$ python3 -q
>>> import numpy as np
>>> np.set_printoptions(suppress=True, linewidth=100)
>>> M = np.array([[0, 1, 1, 0, 1],
...     [1, 0, 0, 0, 0],
...     [1, 0, 0, 1, 1],
...     [0, 0, 1, 0, 1],
...     [1, 0, 1, 1, 0]])
>>> M
array([[0, 1, 1, 0, 1],
       [1, 0, 0, 0, 0],
       [1, 0, 0, 1, 1],
       [0, 0, 1, 0, 1],
       [1, 0, 1, 1, 0]])
>>> q, r_ = np.linalg.qr(M)
>>> print(np.allclose(r_.T @ r_, M.T @ M))
True
>>> np.round(abs(r_[0, 0]), 1), round(float(np.linalg.norm(M[:, 0])), 1)
(np.float64(1.7), 1.7)
>>> q.shape, r_.shape
((5, 5), (5, 5))
>>> r_.round(1) + 0
array([[-1.7,  0. , -0.6, -1.2, -0.6],
       [ 0. ,  1. ,  1. ,  0. ,  1. ],
       [ 0. ,  0. ,  1.3,  0.3,  0.5],
       [ 0. ,  0. ,  0. , -0.8, -0.3],
       [ 0. ,  0. ,  0. ,  0. , -1.2]])
>>> round(np.abs(np.linalg.eigvals(M)).max(), 1)
np.float64(2.6)
>>> np.trace(M)
np.int64(0)
>>> M.inv()
Traceback (most recent call last):
  File "<python-input-11>", line 1, in <module>
    M.inv()
    ^^^^^
AttributeError: 'numpy.ndarray' object has no attribute 'inv'
>>> np.einsum("ij,ji->", M, M)
np.int64(12)
>>> np.round(np.poly(M), 1) + 0
array([ 1.,  0., -6., -4.,  3.,  2.])
>>> round(np.linalg.eigvals(M).sum().real, 1)
np.float64(0.0)
>>> rng = np.random.default_rng(74551)
>>> z = rng.permutation(5)
>>> out = M[:, z] * rng.choice([-1, 1], 5)
>>> out
array([[ 1,  0, -1,  0, -1],
       [ 0, -1,  0,  0,  0],
       [ 0, -1, -1,  1,  0],
       [ 1,  0, -1,  0,  0],
       [ 1, -1,  0,  1,  0]])
>>> left, _, VT = np.linalg.svd(M.T @ out)
>>> z
array([2, 0, 4, 3, 1])
>>> np.round(left @ VT, 1) + 0
array([[ 0., -1.,  0.,  0.,  0.],
       [ 0.,  0.,  0.,  0., -1.],
       [ 1.,  0.,  0.,  0.,  0.],
       [ 0.,  0.,  0.,  1.,  0.],
       [ 0.,  0., -1.,  0.,  0.]])
>>> out[5]
Traceback (most recent call last):
  File "<python-input-22>", line 1, in <module>
    out[5]
    ~~~^^^
IndexError: index 5 is out of bounds for axis 0 with size 5
>>> print(np.linalg.matrix_rank(out))
5
>>> np.linalg.rank(out)
Traceback (most recent call last):
  File "<python-input-24>", line 1, in <module>
    np.linalg.rank(out)
    ^^^^^^^^^^^^^^
AttributeError: module 'numpy.linalg' has no attribute 'rank'
>>> np.unravel_index(np.abs(out).argmax(), out.shape)
(np.int64(0), np.int64(0))
>>> out.sum(axis=1)
array([-1, -1, -1,  0,  1])
>>> X = np.loadtxt("data.csv", delimiter=",")
>>> print(X)
[[ 1.1 -1.2  1.3 -1.3]
 [-0.1  0.3 -0.2  0.1]
 [-1.   1.  -1.   0.8]
 [-0.3  0.1 -0.2  0.2]
 [ 1.6 -1.8  1.5 -1.7]
 [-1.7  1.7 -1.8  1.6]
 [ 1.5 -1.6  1.7 -1.6]
 [-1.5  1.4 -1.5  1.7]
 [ 0.9 -1.1  1.1 -0.9]
 [-0.3  0.4 -0.2  0.4]
 [-0.2  0.5 -0.6  0.5]
 [ 0.5 -0.7  0.7 -0.6]
 [ 1.  -0.9  0.9 -1. ]
 [-0.3  0.5 -0.3  0.2]
 [-0.5  0.5 -0.4  0.6]
 [ 2.2 -2.3  2.2 -2.3]
 [-0.3  0.3 -0.5  0.4]
 [ 0.4 -0.2  0.2 -0.2]
 [ 0.8 -0.4  0.7 -0.7]
 [ 0.3 -0.7  0.4 -0.5]
 [-0.4  0.3 -0.2  0.4]
 [-1.9  1.8 -1.7  1.6]
 [ 0.  -0.3  0.2  0.1]
 [-0.3  0.3 -0.5  0.4]
 [-0.1  0.2 -0.1  0. ]
 [-0.5  0.6 -0.5  0.5]
 [-0.2  0.1 -0.2  0.1]]
>>> np.argsort(-np.linalg.norm(X, axis=0).round(6), kind="stable")[:3]
array([1, 2, 3])
>>> np.linalg.cond(X) > 100
np.False_
>>> np.round(np.abs(np.linalg.svd(X)[2][-1]), 1)
array([0.3, 0.3, 0.7, 0.6])
>>> Xc = X - X.mean(axis=0)
>>> vecs = np.linalg.svd(Xc)[2][:1]
>>> out = Xc - Xc @ vecs.T @ vecs
>>> np.round((Xc @ vecs.T).std(axis=0), 1)
array([1.9])
>>> np.round(out.std(axis=0), 1)
array([0.1, 0.1, 0.1, 0.1])
>>> np.round(np.diag(vecs.T @ vecs), 1)
array([0.2, 0.3, 0.3, 0.2])
>>> np.linalg.norm(out, axis=1).round(6).argmax()
np.int64(18)
>>> left, s, VT = np.linalg.svd(X)
>>> s.round(1)
array([10.1,  0.7,  0.5,  0.5])
>>> out = left[:, :1] @ np.diag(s[:1]) @ VT[:1]
>>> round(np.linalg.norm(X - out, 2), 1), round(float(s[1]), 1)
(np.float64(0.7), 0.7)
>>> arr = np.array([[13.0, -10.0, 10.0, -5.0],
...     [26.0, -20.0, 18.0, -8.0],
...     [22.0, -16.0, 14.0, -6.0],
...     [22.0, -16.0, 16.0, -8.0]])
>>> z = rng.permutation(4)
>>> z
array([1, 0, 2, 3])
>>> out = arr[z][:, z]
>>> print(out)
[[-20.  26.  18.  -8.]
 [-10.  13.  10.  -5.]
 [-16.  22.  14.  -6.]
 [-16.  22.  16.  -8.]]
>>> print(np.round(np.sort(np.abs(np.linalg.eigvals(out))), 1) + 0)
[0. 2. 2. 3.]
>>> np.trace(out)
np.float64(-1.0)
>>> np.unique(out.round(6), axis=0).shape
(4, 4)
>>> np.abs(np.diag(np.linalg.qr(out)[1])) > 1e-9
array([ True,  True,  True, False])
>>> round(np.trace(np.linalg.pinv(out) @ out), 1)
np.float64(3.0)
>>> print((arr + arr.T) / 2)
[[ 13.    8.   16.    8.5]
 [  8.  -20.    1.  -12. ]
 [ 16.    1.   14.    5. ]
 [  8.5 -12.    5.   -8. ]]
>>> np.allclose(arr, arr.T)
False
>>> assert arr == arr.T
Traceback (most recent call last):
  File "<python-input-55>", line 1, in <module>
    assert arr == arr.T
           ^^^^^^^^^^^^
ValueError: The truth value of an array with more than one element is ambiguous. Use a.any() or a.all()
>>> print(np.trace(arr))
-1.0
>>> arr.inv()
Traceback (most recent call last):
  File "<python-input-57>", line 1, in <module>
    arr.inv()
    ^^^^^^^
AttributeError: 'numpy.ndarray' object has no attribute 'inv'
>>> left, s, VT = np.linalg.svd(arr)
>>> vecs = VT[:(s > 1e-8).sum()]
>>> x = arr[2] + -2 * arr[3] + rng.integers(2) * np.eye(4)[0]
>>> x
array([-21.,  16., -18.,  10.])
>>> round(float(np.linalg.norm(x - vecs.T @ vecs @ x)), 1)
0.0
>>> mat = np.loadtxt("mat.csv", delimiter=",")
>>> mat
array([[ 0.,  0.,  0.,  0.,  0.],
       [ 3., -3.,  0.,  0.,  0.],
       [ 3.,  3.,  1.,  0.,  0.],
       [ 3.,  1.,  0.,  2.,  0.],
       [ 0.,  3.,  1.,  0., -3.]])
>>> round(float(np.trace(np.linalg.pinv(mat) @ mat)), 1)
4.0
>>> np.allclose(mat[:-1].T @ np.linalg.lstsq(mat[:-1].T, mat[-1])[0], mat[-1])
False
>>> np.round(mat @ np.linalg.pinv(mat) @ mat, 1) + 0
array([[ 0.,  0.,  0.,  0.,  0.],
       [ 3., -3.,  0.,  0.,  0.],
       [ 3.,  3.,  1.,  0.,  0.],
       [ 3.,  1.,  0.,  2.,  0.],
       [ 0.,  3.,  1.,  0., -3.]])
>>> print(np.abs(np.diag(np.linalg.qr(mat)[1])) > 1e-9)
[ True  True  True  True False]
>>> A = np.load("case10.npy")
>>> A
array([[2, 3, 2, 1, 0],
       [3, 2, 3, 2, 1],
       [2, 3, 2, 3, 2],
       [1, 2, 3, 2, 3],
       [0, 1, 2, 3, 2]])
>>> evals, vecs = np.linalg.eigh(A)
>>> np.round(vecs @ np.diag(evals) @ vecs.T, 1) + 0
array([[2., 3., 2., 1., 0.],
       [3., 2., 3., 2., 1.],
       [2., 3., 2., 3., 2.],
       [1., 2., 3., 2., 3.],
       [0., 1., 2., 3., 2.]])
>>> np.round(vecs.T @ A @ vecs, 1) + 0
array([[-1.5,  0. ,  0. ,  0. ,  0. ],
       [ 0. , -1.2,  0. ,  0. ,  0. ],
       [ 0. ,  0. , -0.8,  0. ,  0. ],
       [ 0. ,  0. ,  0. ,  3.2,  0. ],
       [ 0. ,  0. ,  0. ,  0. , 10.3]])
>>> print(evals.round(1))
[-1.5 -1.2 -0.8  3.2 10.3]
>>> np.round(np.linalg.svd(A, compute_uv=False), 1)
array([10.3,  3.2,  1.5,  1.2,  0.8])
